% ipython --no-banner

In [1]: import numpy as np

In [2]: np.set_printoptions(precision=2, suppress=True, linewidth=200)

In [3]: F = np.load("m.npy")

In [4]: print(F)
[[ 3.33  2.66  4.33 -1.33]
 [-0.44  0.78  0.56  2.44]
 [ 1.82  1.91  2.82  0.18]
 [ 4.17  3.08  5.17 -2.17]
 [ 1.99  2.    2.99  0.01]
 [-1.47  0.26 -0.47  3.47]
 [ 2.27  2.13  3.27 -0.27]
 [ 0.82  1.41  1.82  1.18]
 [ 0.12  1.06  1.12  1.88]
 [ 0.77  1.38  1.77  1.23]]

In [5]: # rows and columns are dependent

In [6]: F.reshape(10, 5)
ValueError: cannot reshape array of size 40 into shape (10,5)


In [7]: print(F.ravel(order="F"))
[ 3.33 -0.44  1.82  4.17  1.99 -1.47  2.27  0.82  0.12  0.77  2.66  0.78  1.91  3.08  2.    0.26  2.13  1.41  1.06  1.38  4.33  0.56  2.82  5.17  2.99 -0.47  3.27  1.82  1.12  1.77 -1.33  2.44  0.18
 -2.17  0.01  3.47 -0.27  1.18  1.88  1.23]

In [8]: print(F.reshape(2, -1))
[[ 3.33  2.66  4.33 -1.33 -0.44  0.78  0.56  2.44  1.82  1.91  2.82  0.18  4.17  3.08  5.17 -2.17  1.99  2.    2.99  0.01]
 [-1.47  0.26 -0.47  3.47  2.27  2.13  3.27 -0.27  0.82  1.41  1.82  1.18  0.12  1.06  1.12  1.88  0.77  1.38  1.77  1.23]]

In [9]: T = F.reshape(10, 2, -1)

In [10]: print(T[:, 0])
[[ 3.33  2.66]
 [-0.44  0.78]
 [ 1.82  1.91]
 [ 4.17  3.08]
 [ 1.99  2.  ]
 [-1.47  0.26]
 [ 2.27  2.13]
 [ 0.82  1.41]
 [ 0.12  1.06]
 [ 0.77  1.38]]

In [11]: print(T.transpose(1, 0, 2))
[[[ 3.33  2.66]
  [-0.44  0.78]
  [ 1.82  1.91]
  [ 4.17  3.08]
  [ 1.99  2.  ]
  [-1.47  0.26]
  [ 2.27  2.13]
  [ 0.82  1.41]
  [ 0.12  1.06]
  [ 0.77  1.38]]

 [[ 4.33 -1.33]
  [ 0.56  2.44]
  [ 2.82  0.18]
  [ 5.17 -2.17]
  [ 2.99  0.01]
  [-0.47  3.47]
  [ 3.27 -0.27]
  [ 1.82  1.18]
  [ 1.12  1.88]
  [ 1.77  1.23]]]

In [12]: print(np.einsum("ihd,jhd->hij", T, T).shape)
(2, 10, 10)

In [13]: print(np.swapaxes(T, 1, 2)[7])
[[0.82 1.82]
 [1.41 1.18]]

In [14]: left, sigma, Vh = np.linalg.svd(F)

In [15]: evecs = Vh[:(sigma > 1e-8).sum()]

In [16]: rng = np.random.default_rng(81)

In [17]: x0 = F[9] + 5 * F[5] + rng.integers(2) * np.eye(4)[3]

In [18]: print(x0)
[-6.6  2.7 -0.6 18.6]

In [19]: print(np.allclose(evecs.T @ evecs @ x0, x0))
True

In [20]: print(np.linalg.matrix_rank(np.vstack([F, x0])))
2

In [21]: rk = np.linalg.matrix_rank(F)

In [22]: print(rk)
2

In [23]: N = np.linalg.svd(F)[2][rk:].T

In [24]: print([int(np.linalg.matrix_rank(np.delete(F, i, axis=0))) for i in range(10)])
[2, 2, 2, 2, 2, 2, 2, 2, 2, 2]

In [25]: print(np.round(F @ N, 2) + 0)
[[0. 0.]
 [0. 0.]
 [0. 0.]
 [0. 0.]
 [0. 0.]
 [0. 0.]
 [0. 0.]
 [0. 0.]
 [0. 0.]
 [0. 0.]]

In [26]: print(np.linalg.matrix_rank(F.T @ F), np.linalg.matrix_rank(F @ F.T))
2 2

In [27]: print([int(np.linalg.matrix_rank(F[:, :j + 1])) for j in range(4)])
[1, 2, 2, 2]

In [28]: print(np.allclose(F @ N, 0))
True

In [29]: print(np.round(np.trace(np.linalg.pinv(F) @ F), 2))
2.0

In [30]: print(np.unique(F.round(6), axis=0).shape)
(10, 4)

In [31]: print(F @ np.linalg.pinv(F) @ F)
[[ 3.33  2.66  4.33 -1.33]
 [-0.44  0.78  0.56  2.44]
 [ 1.82  1.91  2.82  0.18]
 [ 4.17  3.08  5.17 -2.17]
 [ 1.99  2.    2.99  0.01]
 [-1.47  0.26 -0.47  3.47]
 [ 2.27  2.13  3.27 -0.27]
 [ 0.82  1.41  1.82  1.18]
 [ 0.12  1.06  1.12  1.88]
 [ 0.77  1.38  1.77  1.23]]

In [32]: print(np.abs(np.diag(np.linalg.qr(F)[1])) > 1e-9)
[ True  True False False]

In [33]: print(np.linalg.lstsq(F[:-1].T, F[-1])[2])
2

In [34]: z = F[:, 0] > np.median(F[:, 0])

In [35]: u = F[z].mean(axis=0) - F[~z].mean(axis=0)

In [36]: print((((F - F.mean(axis=0)) @ u > 0) == z).mean())
1.0

In [37]: print(((F - F.mean(axis=0)) @ u > 0).astype(int))
[1 0 1 1 1 0 1 0 0 0]

In [38]: print(u)
[ 2.76  1.38  2.76 -2.76]

In [39]: print(np.argsort(-np.abs(u).round(6), kind="stable"))
[0 2 3 1]

In [40]: data = np.load("sample13.npy")

In [41]: print(data)
[[  2.27  -1.89  -3.43  -3.05  -3.94  -0.07  -6.04  -1.92  -2.74   4.16   3.06  -2.4 ]
 [  2.04   9.71  -1.62  -1.4    5.84  -3.86  -4.29   2.67   6.19  -3.76   3.34  -7.08]
 [ -1.03  -0.6    2.33   1.4   -0.84   0.67  -0.66  -1.64  -3.31  -1.75  -3.11   1.41]
 [ -2.85   4.45   1.49   3.67   6.06  -0.56   3.68   1.7    4.08  -4.09  -1.65   1.14]
 [  0.77   0.73   2.84  -1.19  -1.18  -2.97   2.76   2.34  -0.36  -2.93  -1.05  -3.39]
 [ -5.14   5.98  -1.14  -1.58  -5.6    2.55  -7.89  -1.61   1.67  -7.98  -0.51   3.68]
 [ -0.42   9.69   6.97   0.17   7.51   2.9    9.55   7.52  13.4   -8.41   1.77  -0.02]
 [  0.36   6.6   -3.39  -0.38   4.66  -3.91  -7.31  -1.73  -1.1   -0.9    0.75  -3.28]
 [ -0.51   5.2   -0.07  -0.39   4.76  -1.46  -1.13   1.72   1.44  -0.08   1.3   -0.62]
 [ -1.4    1.92  -0.69  -2.36  -3.7   -2.86  -5.28  -0.44  -2.6   -0.83   1.1   -2.16]
 [  0.18  -5.89   4.85   0.86  -3.68   8.06   8.59   0.98   1.93  -2.96  -3.87   6.18]
 [ -2.55  -0.16   3.2    3.17   1.81   3.     0.53   0.62   0.81  -7.69  -4.36  -0.54]
 [ -0.78   9.42  -1.08   0.6    5.15  -0.15  -0.65   0.63   6.75  -1.25   1.73   3.69]
 [ -2.91   0.32  -3.3   -1.09  -6.41   0.81  -9.36  -4.02  -4.03  -2.5   -1.27   1.83]
 [  0.14   5.75   4.15   1.12   9.45  -3.53  11.25   7.33   7.24   1.97   4.47  -3.1 ]
 [ -0.66  -7.82   4.06   1.57  -3.2    7.21   7.75   2.71   0.96  -1.68  -2.1    3.32]
 [  3.     3.38   5.61   1.53   7.76  -0.15  13.55   6.56   9.08  -2.45  -0.36  -1.15]
 [  0.46   6.79   0.88   0.91   6.93  -2.94   1.87   2.56   4.7   -2.32   0.67  -2.85]
 [  2.19  -1.99   1.25  -1.44  -0.52   1.93   6.13   2.12   3.1    1.08   1.02   1.48]
 [  1.3    9.27  -2.29   0.08   9.64  -6.44  -2.62   1.12   3.39   0.1    2.78  -5.85]
 [ -1.01   3.53  -5.01  -2.29  -1.31  -7.04  -6.51  -1.88  -4.18   5.16   4.33  -3.02]
 [  0.68  -5.5   -1.58  -2.64  -8.42   4.55  -1.94  -2.1   -2.6    0.94  -0.54   4.03]
 [ -3.57  -5.36   1.37   3.74  -3.18   7.54   1.14  -2.11  -0.09  -1.93  -3.47   6.8 ]
 [  1.8   -7.94  -4.94  -1.82  -5.74   1.6   -6.82  -5.2   -9.47  10.54   1.44   3.33]
 [ -2.     2.57  -0.01   2.01   3.81  -1.86  -1.09  -0.24  -1.57  -0.87  -1.2   -0.85]
 [ -6.29   5.98   2.86   6.15   5.75   0.16  -1.79   1.12   2.63 -10.91  -4.59  -2.39]
 [  0.29   3.56   1.63   0.72   4.37   1.16   4.7    2.47   6.29  -0.83   1.18   1.36]]

In [42]: cen = data - data.mean(axis=0)

In [43]: evecs = np.linalg.svd(cen)[2][:11]

In [44]: Y = cen - cen @ evecs.T @ evecs

In [45]: print(np.round(np.linalg.norm(Y) / np.linalg.norm(cen), 2))
0.01

In [46]: print((cen @ evecs.T).std(axis=0))
[9.61 7.59 5.08 2.98 2.49 1.54 1.07 0.73 0.39 0.24 0.16]

In [47]: print(np.round(np.cov(cen @ evecs.T, rowvar=False), 2) + 0)
[[95.9   0.    0.    0.    0.    0.    0.    0.    0.    0.    0.  ]
 [ 0.   59.79  0.    0.    0.    0.    0.    0.    0.    0.    0.  ]
 [ 0.    0.   26.85  0.    0.    0.    0.    0.    0.    0.    0.  ]
 [ 0.    0.    0.    9.23  0.    0.    0.    0.    0.    0.    0.  ]
 [ 0.    0.    0.    0.    6.45  0.    0.    0.    0.    0.    0.  ]
 [ 0.    0.    0.    0.    0.    2.45  0.    0.    0.    0.    0.  ]
 [ 0.    0.    0.    0.    0.    0.    1.19  0.    0.    0.    0.  ]
 [ 0.    0.    0.    0.    0.    0.    0.    0.56  0.    0.    0.  ]
 [ 0.    0.    0.    0.    0.    0.    0.    0.    0.15  0.    0.  ]
 [ 0.    0.    0.    0.    0.    0.    0.    0.    0.    0.06  0.  ]
 [ 0.    0.    0.    0.    0.    0.    0.    0.    0.    0.    0.03]]

In [48]: print(round(np.linalg.norm(data[5] - data[17]), 2))
20.67

In [49]: print(np.round(np.linalg.norm(data) ** 2 / np.linalg.norm(data, 2) ** 2, 2))
2.04

In [50]: print(np.linalg.norm(data, axis=1).argmax())
6

In [51]: print(round(np.linalg.norm(data, 2), 2))
52.41

In [52]: print(round(float(np.linalg.norm(data[5], 1)), 2), round(np.linalg.norm(data[5], np.inf), 2))
45.33 7.98

In [53]: print(round(data[5] @ data[17], 2))
-13.85
